$ ipython --no-banner

In [1]: import numpy as np

In [2]: np.set_printoptions(suppress=True, linewidth=140)

In [3]: def rnd(a):
   ...:     return np.round(a, 2) + 0
   ...: 

In [4]: E = np.load("mat.npy")

In [5]: E
Out[5]: 
array([[ 1,  1,  3, -1],
       [ 0,  1,  0,  1],
       [-1,  1, -1,  2],
       [-2, -3,  0,  0]])

In [6]: x = np.array([0, 0, 1, 0])

In [7]: target = E @ x

In [8]: target
Out[8]: array([ 3,  0, -1,  0])

In [9]: rnd(np.linalg.solve(E, target + E[:, 3]))
Out[9]: array([0., 0., 1., 1.])

In [10]: rnd(np.linalg.solve(E.T, E[2]))
Out[10]: array([0., 0., 1., 0.])

In [11]: rnd(np.linalg.solve(E, E[:, 1]))
Out[11]: array([0., 1., 0., 0.])

In [12]: rnd(np.linalg.solve(E, target))
Out[12]: array([0., 0., 1., 0.])

In [13]: round(np.log10(np.linalg.cond(E)))
Out[13]: 1

In [14]: rnd(np.abs(np.linalg.svd(E)[2][-1]))
Out[14]: array([0.67, 0.45, 0.11, 0.58])

In [15]: np.linalg.cond(E) > 100
Out[15]: np.False_

In [16]: left, s, vt = np.linalg.svd(E)

In [17]: np.argmax(s[:-1] / (s[1:] + 1e-6)) + 1
Out[17]: np.int64(3)

In [18]: M2 = left[:, :3] @ np.diag(s[:3]) @ vt[:3]

In [19]: rnd(np.linalg.norm(E - M2, 2)), rnd(s[3])
Out[19]: (np.float64(0.15), np.float64(0.15))

In [20]: np.linalg.matrix_rank(M2)
Out[20]: np.int64(3)

In [21]: rnd(np.abs(E - M2).max())
Out[21]: np.float64(0.09)

In [22]: rnd(np.linalg.norm(E - M2) / np.linalg.norm(E))
Out[22]: np.float64(0.03)

In [23]: f = np.array([-2, -1, -2, -2])

In [24]: M2 = E + np.outer(f, np.eye(4)[1])

In [25]: np.linalg.matrix_rank(np.linalg.inv(M2) - np.linalg.inv(E), tol=1e-8)
Out[25]: np.int64(1)

In [26]: F = np.loadtxt("layer10.csv", delimiter=",")

In [27]: F
Out[27]: 
array([[19.26, 18.47,  8.13, 19.76, 19.29],
       [19.5 , 20.22, 10.87, 20.33, 19.17],
       [21.37, 21.96,  9.33, 18.98, 19.9 ],
       [18.63, 20.91,  8.73, 21.65, 20.88],
       [19.88, 18.74, 10.05, 20.9 , 19.38],
       [21.34, 18.5 , 11.64, 18.58, 21.73],
       [19.05, 20.23,  9.61, 20.91, 20.33],
       [17.23, 20.64, 10.01, 19.73, 20.19],
       [19.41, 20.51, 10.34, 20.32, 19.21],
       [21.12, 18.93, 11.57, 20.5 , 19.46],
       [19.09, 19.69,  9.79, 19.29, 21.64],
       [20.98, 20.33,  9.66, 21.7 , 19.43],
       [21.82, 19.33, 11.22, 20.91, 19.86],
       [19.66, 19.16, 10.32, 20.62, 20.98],
       [17.75, 21.83, 11.4 , 19.21, 19.9 ],
       [20.81, 18.82, 10.19, 20.85, 19.4 ]])

In [28]: left, s, vt = np.linalg.svd(F)

In [29]: np.argmax(s[:-1] / (s[1:] + 1e-6)) + 1
Out[29]: np.int64(1)

In [30]: rnd(s)
Out[30]: array([165.15,   5.73,   4.3 ,   3.55,   3.18])

In [31]: M2 = left[:, :1] @ np.diag(s[:1]) @ vt[:1]

In [32]: rnd(np.abs(F - M2).max())
Out[32]: np.float64(2.11)

In [33]: np.linalg.matrix_rank(F, rtol=0.05)
Out[33]: np.int64(1)

In [34]: W0 = np.array([[0.0, 1.0, -2.0, -1.0, -1.0, 1.0],
    ...:     [0.0, -3.0, -1.0, 3.0, 1.0, -1.0],
    ...:     [0.0, -1.0, -2.0, 2.0, -1.0, 0.0],
    ...:     [0.0, -2.0, -3.0, 3.0, 3.0, 2.0],
    ...:     [0.0, -2.0, -3.0, -1.0, -3.0, 3.0],
    ...:     [0.0, 3.0, -2.0, 0.0, 2.0, -3.0]])

In [35]: ang = np.radians(30)

In [36]: Rm = np.eye(6)

In [37]: Rm[5, 5] = Rm[2, 2] = np.cos(ang)

In [38]: Rm[5, 2], Rm[2, 5] = -np.sin(ang), np.sin(ang)

In [39]: rnd(Rm)
Out[39]: 
array([[ 1.  ,  0.  ,  0.  ,  0.  ,  0.  ,  0.  ],
       [ 0.  ,  1.  ,  0.  ,  0.  ,  0.  ,  0.  ],
       [ 0.  ,  0.  ,  0.87,  0.  ,  0.  ,  0.5 ],
       [ 0.  ,  0.  ,  0.  ,  1.  ,  0.  ,  0.  ],
       [ 0.  ,  0.  ,  0.  ,  0.  ,  1.  ,  0.  ],
       [ 0.  ,  0.  , -0.5 ,  0.  ,  0.  ,  0.87]])

In [40]: M2 = W0 @ Rm.T

In [41]: rnd(M2)
Out[41]: 
array([[ 0.  ,  1.  , -1.23, -1.  , -1.  ,  1.87],
       [ 0.  , -3.  , -1.37,  3.  ,  1.  , -0.37],
       [ 0.  , -1.  , -1.73,  2.  , -1.  ,  1.  ],
       [ 0.  , -2.  , -1.6 ,  3.  ,  3.  ,  3.23],
       [ 0.  , -2.  , -1.1 , -1.  , -3.  ,  4.1 ],
       [ 0.  ,  3.  , -3.23,  0.  ,  2.  , -1.6 ]])

In [42]: np.allclose(np.linalg.norm(W0, axis=1), np.linalg.norm(M2, axis=1))
Out[42]: True

In [43]: rnd(np.linalg.svd(W0, compute_uv=False)), rnd(np.linalg.svd(M2, compute_uv=False))
Out[43]: 
(array([7.62, 6.55, 4.66, 2.89, 1.03, 0.  ]),
 array([7.62, 6.55, 4.66, 2.89, 1.03, 0.  ]))

In [44]: np.allclose(W0 @ W0.T, M2 @ M2.T)
Out[44]: True

In [45]: left, s, vt = np.linalg.svd(M2, full_matrices=False)

In [46]: rnd(np.sqrt((s ** 2).sum())), rnd(np.linalg.norm(M2))
Out[46]: (np.float64(11.49), np.float64(11.49))

In [47]: rnd(np.cumsum(s ** 2) / np.sum(s ** 2))
Out[47]: array([0.44, 0.76, 0.93, 0.99, 1.  , 1.  ])

In [48]: rnd(vt @ vt.T)
Out[48]: 
array([[1., 0., 0., 0., 0., 0.],
       [0., 1., 0., 0., 0., 0.],
       [0., 0., 1., 0., 0., 0.],
       [0., 0., 0., 1., 0., 0.],
       [0., 0., 0., 0., 1., 0.],
       [0., 0., 0., 0., 0., 1.]])

In [49]: rnd(left.T @ left)
Out[49]: 
array([[1., 0., 0., 0., 0., 0.],
       [0., 1., 0., 0., 0., 0.],
       [0., 0., 1., 0., 0., 0.],
       [0., 0., 0., 1., 0., 0.],
       [0., 0., 0., 0., 1., 0.],
       [0., 0., 0., 0., 0., 1.]])

In [50]: np.abs(left[:, 0]).round(6).argmax()
Out[50]: np.int64(3)

In [51]: np.linalg.lstsq(W0[:-1].T, W0[-1])[2]
Out[51]: np.int32(5)

In [52]: rnd(W0 @ np.linalg.pinv(W0) @ W0)
Out[52]: 
array([[ 0.,  1., -2., -1., -1.,  1.],
       [ 0., -3., -1.,  3.,  1., -1.],
       [ 0., -1., -2.,  2., -1.,  0.],
       [ 0., -2., -3.,  3.,  3.,  2.],
       [ 0., -2., -3., -1., -3.,  3.],
       [ 0.,  3., -2.,  0.,  2., -3.]])

In [53]: np.allclose(W0[:-1].T @ np.linalg.lstsq(W0[:-1].T, W0[-1])[0], W0[-1])
Out[53]: True

In [54]: M2 = np.array([[3, 1], [-1, 3]])

In [55]: M = np.triu(M2)

In [56]: M
Out[56]: 
array([[3, 1],
       [0, 3]])

In [57]: t3 = np.stack([E, 2 * E, E[::-1]])

In [58]: np.einsum("bij,cij->bc", t3, t3)
Out[58]: 
array([[ 34,  68,  -4],
       [ 68, 136,  -8],
       [ -4,  -8,  34]])

In [59]: rnd(np.linalg.norm(t3, axis=(1, 2)))
Out[59]: array([ 5.83, 11.66,  5.83])

In [60]: np.linalg.matrix_rank(t3.reshape(3, -1))
Out[60]: np.int64(2)

In [61]: t3.shape
Out[61]: (3, 4, 4)

In [62]: t3.sum(axis=0)
Out[62]: 
array([[ 1,  0,  9, -3],
       [-1,  4, -1,  5],
       [-3,  4, -3,  7],
       [-5, -8,  3, -1]])

In [63]: rnd(np.linalg.det(t3))
Out[63]: array([ 4., 64.,  4.])

In [64]: x = np.array([3, -3])

In [65]: h = np.maximum(M @ x, 0)

In [66]: np.flatnonzero(h > 1e-9)
Out[66]: array([0])

In [67]: np.maximum(M @ (3 * x), 0)
Out[67]: array([18,  0])

In [68]: h
Out[68]: array([6, 0])

In [69]: P = np.triu(np.array([[3, 1], [2, 3]]), 1) + np.eye(2)

In [70]: M2 = P @ M @ np.linalg.inv(P)

In [71]: rnd(np.linalg.det(M2))
Out[71]: np.float64(9.0)

In [72]: np.linalg.matrix_rank(M2)
Out[72]: np.int64(2)

In [73]: np.poly(M2)
Out[73]: array([ 1., -6.,  9.])

In [74]: def softmax(z):
    ...:     e = np.exp(z - z.max(axis=-1, keepdims=True))
    ...:     return e / e.sum(axis=-1, keepdims=True)
    ...: 

In [75]: rnd(softmax(M[0]))
Out[75]: array([0.88, 0.12])

In [76]: scores = M @ M.T / np.sqrt(2)

In [77]: rnd(softmax(scores)[0] @ M)
Out[77]: array([2.98, 1.01])

In [78]: rnd(softmax(scores + np.triu(np.full(scores.shape, -np.inf), 1)))
Out[78]: 
array([[1.  , 0.  ],
       [0.01, 0.99]])

In [79]: left, s, vt = np.linalg.svd(M, full_matrices=False)

In [80]: left.shape, s.shape, vt.shape
Out[80]: ((2, 2), (2,), (2, 2))

In [81]: np.allclose(left * s @ vt, M)
Out[81]: True

In [82]: rnd(left.T @ left)
Out[82]: 
array([[1., 0.],
       [0., 1.]])

In [83]: arr = np.loadtxt("block13.csv", delimiter=",")

In [84]: arr
Out[84]: 
array([[-1.28,  2.7 , -0.22],
       [-0.83,  2.16, -1.9 ],
       [ 2.59,  1.23, -0.89],
       [-0.58,  2.09,  2.07],
       [-0.47, -0.75, -2.86],
       [-0.86, -1.76, -2.27],
       [-0.41, -0.48, -2.93],
       [-2.11, -0.91,  1.92],
       [ 0.61, -2.94,  0.01],
       [-2.16, -1.86, -0.92],
       [ 1.93,  0.5 , -2.24],
       [ 2.23,  0.31,  1.98],
       [-0.25, -2.75, -1.17],
       [ 1.46,  2.33,  1.2 ],
       [-1.22, -2.73, -0.27]])

In [85]: x = np.array([5, 2, 5])

In [86]: target = arr @ x

In [87]: rnd(np.linalg.lstsq(arr, target)[0])
Out[87]: array([5., 2., 5.])

In [88]: rnd(np.linalg.solve(arr.T @ arr, arr.T @ target))
Out[88]: array([5., 2., 5.])

In [89]: rnd(np.linalg.pinv(arr) @ arr)
Out[89]: 
array([[1., 0., 0.],
       [0., 1., 0.],
       [0., 0., 1.]])

In [90]: rng = np.random.default_rng(875608)

In [91]: target = target + 0.05 * rng.normal(size=15)

In [92]: rnd(target)
Out[92]: array([ -2.22,  -9.27,  10.84,  11.67, -18.11, -19.11, -17.64,  -2.73,  -2.74, -19.18,  -0.56,  21.68, -12.53,  17.93, -12.92])

In [93]: b, *_ = np.linalg.lstsq(arr, target)

In [94]: rnd(np.linalg.norm(target - arr @ b))
Out[94]: np.float64(0.22)

In [95]: rnd(b)
Out[95]: array([5.  , 1.99, 5.  ])

In [96]: [round(float(np.linalg.norm(np.linalg.solve(arr.T @ arr + lam * np.eye(3), arr.T @ target))), 2) for lam in (0, 1, 10, 100)]
Out[96]: [7.34, 7.18, 6.05, 2.54]

In [97]: f, v = arr[0], arr[1]

In [98]: rnd(f @ f)
Out[98]: np.float64(8.98)

In [99]: rnd(f @ v)
Out[99]: np.float64(7.31)

In [100]: pr = (f @ v) / (f @ f) * f

In [101]: rnd(np.linalg.norm(f + v) ** 2 + np.linalg.norm(f - v) ** 2)
Out[101]: np.float64(35.88)

In [102]: np.linalg.matrix_rank(np.outer(f, v))
Out[102]: np.int64(1)

In [103]: rnd(pr)
Out[103]: array([-1.04,  2.2 , -0.18])

In [104]: dist = np.linalg.norm(arr[:, None] - arr[None], axis=-1)

In [105]: dist.mean(axis=1).argmax()
Out[105]: np.int64(11)

In [106]: dist.shape
Out[106]: (15, 15)

In [107]: dist[3].round(6).argsort(kind="stable")[:4]
Out[107]: array([ 3, 13,  0, 11])

In [108]: np.linalg.matrix_rank(dist ** 2)
Out[108]: np.int64(5)

In [109]: rnd(np.linalg.norm(arr, axis=1))
Out[109]: array([3.  , 2.99, 3.  , 3.  , 2.99, 3.  , 3.  , 2.99, 3.  , 3.  , 3.  , 3.  , 3.  , 3.  , 3.  ])

In [110]: A = np.load("x.npy")

In [111]: A
Out[111]: 
array([[ 6, -2, -1,  2, -1],
       [-2,  6, -1,  0,  2],
       [-1, -1,  0,  1, -2],
       [ 2,  0,  1, -4,  2],
       [-1,  2, -2,  2,  2]])

In [112]: P = np.triu(np.array([[8, 6, 1, 0, 0],
     ...:     [2, 9, 7, 3, 5],
     ...:     [2, 4, 6, 4, 7],
     ...:     [9, 8, 0, 0, 4],
     ...:     [3, 1, 4, 5, 8]]), 1) + np.eye(5)

In [113]: M2 = P @ A @ np.linalg.inv(P)

In [114]: P @ A - A @ P
Out[114]: 
array([[-13.,  -1.,   2.,  11.,  19.],
       [ -6.,  15., -47.,  -9., -21.],
       [  1.,  20.,  -2.,   1.,  23.],
       [ -4.,  -4., -10.,   4.,  17.],
       [  0.,   6., -13.,   2.,  -4.]])

In [115]: M2
Out[115]: 
array([[   -7.,    75.,  -525.,  1878., -4203.],
       [   -8.,    57.,  -399.,  1430., -3208.],
       [    0.,    13.,  -101.,   364.,  -794.],
       [   -2.,    20.,  -145.,   524., -1171.],
       [   -1.,     8.,   -57.,   206.,  -463.]])

In [116]: rnd(np.poly(M2))
Out[116]: array([   1.,  -10.,  -20.,  316., -386., -186.])

In [117]: np.linalg.matrix_rank(M2)
Out[117]: np.int64(5)

In [118]: np.trace(M2), np.trace(A)
Out[118]: (np.float64(10.0), np.int64(10))

In [119]: X = np.loadtxt("test17.csv", delimiter=",")

In [120]: X
Out[120]: 
array([[  0.,  -8.,   1.],
       [ -2.,  -1.,   4.],
       [ -3.,  -8.,  10.],
       [-11., -13.,  17.],
       [-13.,  -7.,   9.],
       [-20.,  -1.,  13.],
       [-22.,   7.,  19.],
       [-21.,   3.,  11.],
       [-19.,  -2.,  17.],
       [-19.,  -4.,  11.],
       [-10.,  -5.,  10.],
       [-14., -12.,  16.],
       [-11., -13.,   8.],
       [ -2., -17.,  14.],
       [  6., -12.,  21.],
       [ 12., -21.,  26.],
       [  4., -27.,  24.],
       [ -1., -26.,  27.],
       [  4., -31.,  25.],
       [  1., -26.,  34.],
       [  7., -30.,  40.],
       [  4., -27.,  40.],
       [  5., -23.,  42.],
       [  1., -18.,  43.],
       [ -8., -21.,  44.],
       [-11., -28.,  44.],
       [ -4., -34.,  44.],
       [  1., -29.,  47.],
       [ -7., -35.,  54.],
       [-10., -30.,  52.],
       [ -4., -25.,  52.]])

In [121]: P = X @ np.linalg.solve(X.T @ X, X.T)

In [122]: rnd(np.diag(P))
Out[122]: 
array([0.04, 0.  , 0.01, 0.06, 0.07, 0.12, 0.26, 0.14, 0.11, 0.11, 0.03, 0.09, 0.14, 0.07, 0.05, 0.09, 0.11, 0.09, 0.18, 0.05, 0.09, 0.08,
       0.12, 0.17, 0.09, 0.09, 0.1 , 0.09, 0.1 , 0.1 , 0.14])

In [123]: rnd(np.trace(P))
Out[123]: np.float64(3.0)

In [124]: M2 = np.c_[X[:, :1] @ np.array([[-5]]), np.array([-2, 3, -1, -3, 2, 0, -3, 1, 2, 2, -1, 2, 1, -1, 3, 2, 0, -1, -1, 3, 1, 2, 0, -1, -3, -1, -3, -2, -3, 1, -1])]

In [125]: M2
Out[125]: 
array([[  0.,  -2.],
       [ 10.,   3.],
       [ 15.,  -1.],
       [ 55.,  -3.],
       [ 65.,   2.],
       [100.,   0.],
       [110.,  -3.],
       [105.,   1.],
       [ 95.,   2.],
       [ 95.,   2.],
       [ 50.,  -1.],
       [ 70.,   2.],
       [ 55.,   1.],
       [ 10.,  -1.],
       [-30.,   3.],
       [-60.,   2.],
       [-20.,   0.],
       [  5.,  -1.],
       [-20.,  -1.],
       [ -5.,   3.],
       [-35.,   1.],
       [-20.,   2.],
       [-25.,   0.],
       [ -5.,  -1.],
       [ 40.,  -3.],
       [ 55.,  -1.],
       [ 20.,  -3.],
       [ -5.,  -2.],
       [ 35.,  -3.],
       [ 50.,   1.],
       [ 20.,  -1.]])

In [126]: rnd(np.linalg.norm(np.linalg.qr(X)[0].T @ M2, axis=0) ** 2 / ((M2 ** 2).sum(axis=0) + 1e-12))
Out[126]: array([1.  , 0.03])

In [127]: rnd(np.linalg.norm(M2 - X @ np.linalg.lstsq(X, M2)[0], axis=0))
Out[127]: array([ 0.  , 10.58])

In [128]: rnd(np.linalg.lstsq(X, M2[:, 0])[0])
Out[128]: array([-5.,  0.,  0.])
